>>> import numpy as np
>>> np.set_printoptions(precision=2, suppress=True, linewidth=160)
>>> E = np.loadtxt("arr.csv", delimiter=",")
>>> E
array([[  6.,  15.,  12.,   6.,  21.],
       [ -4., -10.,  -8.,  -4., -14.]])
>>> np.allclose(E[:-1].T @ np.linalg.lstsq(E[:-1].T, E[-1])[0], E[-1])
True
>>> E @ np.linalg.pinv(E) @ E
array([[  6.,  15.,  12.,   6.,  21.],
       [ -4., -10.,  -8.,  -4., -14.]])
>>> np.abs(np.diag(np.linalg.qr(E)[1])) > 1e-9
array([ True, False])
>>> r = np.linalg.matrix_rank(E)
>>> r
np.int64(1)
>>> N = np.linalg.svd(E)[2][r:].T
>>> [int(np.linalg.matrix_rank(np.delete(E, i, axis=0))) for i in range(2)]
[1, 1]
>>> np.linalg.matrix_rank(E.T @ E), np.linalg.matrix_rank(E @ E.T)
(np.int64(1), np.int64(1))
>>> N @ N.T
array([[ 0.96, -0.1 , -0.08, -0.04, -0.14],
       [-0.1 ,  0.74, -0.2 , -0.1 , -0.36],
       [-0.08, -0.2 ,  0.84, -0.08, -0.29],
       [-0.04, -0.1 , -0.08,  0.96, -0.14],
       [-0.14, -0.36, -0.29, -0.14,  0.5 ]])
>>> N.shape
(5, 4)
>>> [int(np.linalg.matrix_rank(E[:i])) for i in range(1, len(E) + 1)]
[1, 1]
>>> np.allclose(E @ N, 0)
True
>>> np.round(E @ N, 2) + 0
array([[0., 0., 0., 0.],
       [0., 0., 0., 0.]])
>>> J = np.loadtxt("dump.csv", delimiter=",")
>>> J
array([[ 2.29,  1.2 ,  0.7 , -1.3 ],
       [ 1.41, -0.9 ,  0.5 ,  0.9 ],
       [-0.47,  0.  , -0.1 ,  0.4 ],
       [-3.97, -0.3 , -1.3 , -0.7 ],
       [ 2.4 , -0.9 ,  0.8 ,  0.8 ],
       [-3.54,  0.1 , -1.1 ,  0.3 ],
       [-0.67,  0.8 , -0.2 ,  2.  ],
       [-5.39, -1.6 , -1.8 , -0.3 ],
       [ 2.34, -1.3 ,  0.8 , -0.7 ],
       [-4.1 , -0.2 , -1.4 , -1.3 ],
       [-0.52,  0.8 , -0.2 , -1.1 ],
       [-2.47, -1.4 , -0.8 ,  0.  ],
       [ 1.35, -1.  ,  0.4 ,  0.1 ],
       [ 1.49, -1.1 ,  0.5 ,  0.6 ],
       [-0.17, -0.1 , -0.1 , -0.9 ],
       [ 1.35,  0.1 ,  0.5 , -0.5 ],
       [ 3.95,  0.5 ,  1.3 ,  1.2 ],
       [ 0.07,  0.  ,  0.  , -0.8 ],
       [ 2.7 ,  0.9 ,  0.9 , -0.6 ],
       [ 2.98, -1.4 ,  1.  ,  0.8 ],
       [ 1.01, -1.4 ,  0.3 ,  1.2 ],
       [-4.62,  1.4 , -1.5 , -1.3 ],
       [-2.25, -1.3 , -0.7 , -0.4 ],
       [-2.08,  0.3 , -0.7 , -0.9 ],
       [ 1.27,  0.8 ,  0.4 ,  1.1 ],
       [-1.76, -0.3 , -0.6 , -0.7 ],
       [-1.73, -0.2 , -0.6 , -0.1 ]])
>>> Ac = J - J.mean(axis=0)
>>> evecs = np.linalg.svd(Ac)[2][:3]
>>> M2 = Ac - Ac @ evecs.T @ evecs
>>> np.round(np.cov(Ac @ evecs.T, rowvar=False), 2) + 0
array([[7.55, 0.  , 0.  ],
       [0.  , 0.94, 0.  ],
       [0.  , 0.  , 0.54]])
>>> x = np.array([-3, 1, -1, 3])
>>> rhs = J @ x
>>> np.round(np.linalg.pinv(J) @ J, 2) + 0
array([[1., 0., 0., 0.],
       [0., 1., 0., 0.],
       [0., 0., 1., 0.],
       [0., 0., 0., 1.]])
>>> np.linalg.lstsq(J, rhs)[0]
array([-3.,  1., -1.,  3.])
>>> rng = np.random.default_rng(85297)
>>> rhs = rhs + 0.05 * rng.normal(size=27)
>>> rhs
array([-10.22,  -2.92,   2.65,  10.85,  -6.48,  12.63,   9.08,  15.44, -11.26,   9.57,  -0.7 ,   6.76,  -5.1 ,  -4.23,  -2.15,  -5.9 ,  -9.02,  -2.64, -10.  ,
        -8.89,  -1.15,  12.84,   4.97,   4.49,  -0.06,   3.44,   5.28])
>>> c, *_ = np.linalg.lstsq(J, rhs)
>>> c
array([-2.86,  1.  , -1.4 ,  3.01])
>>> np.round(J.T @ (rhs - J @ c), 2) + 0
array([0., 0., 0., 0.])
>>> c.round()
array([-3.,  1., -1.,  3.])
>>> [round(float(np.linalg.norm(np.linalg.solve(J.T @ J + lam * np.eye(4), J.T @ rhs))), 2) for lam in (0, 1, 10, 100)]
[4.5, 4.29, 3.35, 1.85]
>>> K = np.load("test3.npy")
>>> K
array([[0.89, 0.98, 0.62, 3.27],
       [1.06, 1.29, 1.46, 3.41],
       [0.84, 0.93, 1.6 , 2.3 ],
       [1.66, 1.37, 0.91, 3.1 ],
       [0.94, 0.47, 1.28, 2.39],
       [0.56, 0.99, 0.69, 3.78],
       [1.45, 0.83, 0.74, 2.83],
       [2.7 , 0.03, 0.97, 0.94],
       [3.13, 1.23, 0.65, 0.55],
       [3.04, 1.03, 1.4 , 1.01],
       [3.31, 0.95, 0.95, 0.47],
       [2.87, 0.83, 1.14, 0.69],
       [2.71, 0.99, 0.44, 1.01],
       [2.75, 0.85, 0.68, 1.23],
       [2.93, 3.16, 2.9 , 2.13],
       [3.24, 3.15, 2.7 , 2.11],
       [3.28, 2.89, 2.79, 2.2 ],
       [3.46, 3.08, 3.41, 2.16],
       [2.98, 3.09, 2.73, 2.03],
       [2.75, 3.05, 3.03, 1.83],
       [2.65, 3.19, 3.22, 2.33]])
>>> Ac = K - K.mean(axis=0)
>>> U, sigma, Vh = np.linalg.svd(Ac, full_matrices=False)
>>> np.round(Ac.mean(axis=0), 2) + 0
array([0., 0., 0., 0.])
>>> Vh[0] * np.sign(Vh[0, np.abs(Vh[0]).argmax()])
array([ 0.44,  0.65,  0.61, -0.09])
>>> sigma
array([6.99, 5.5 , 1.58, 0.93])
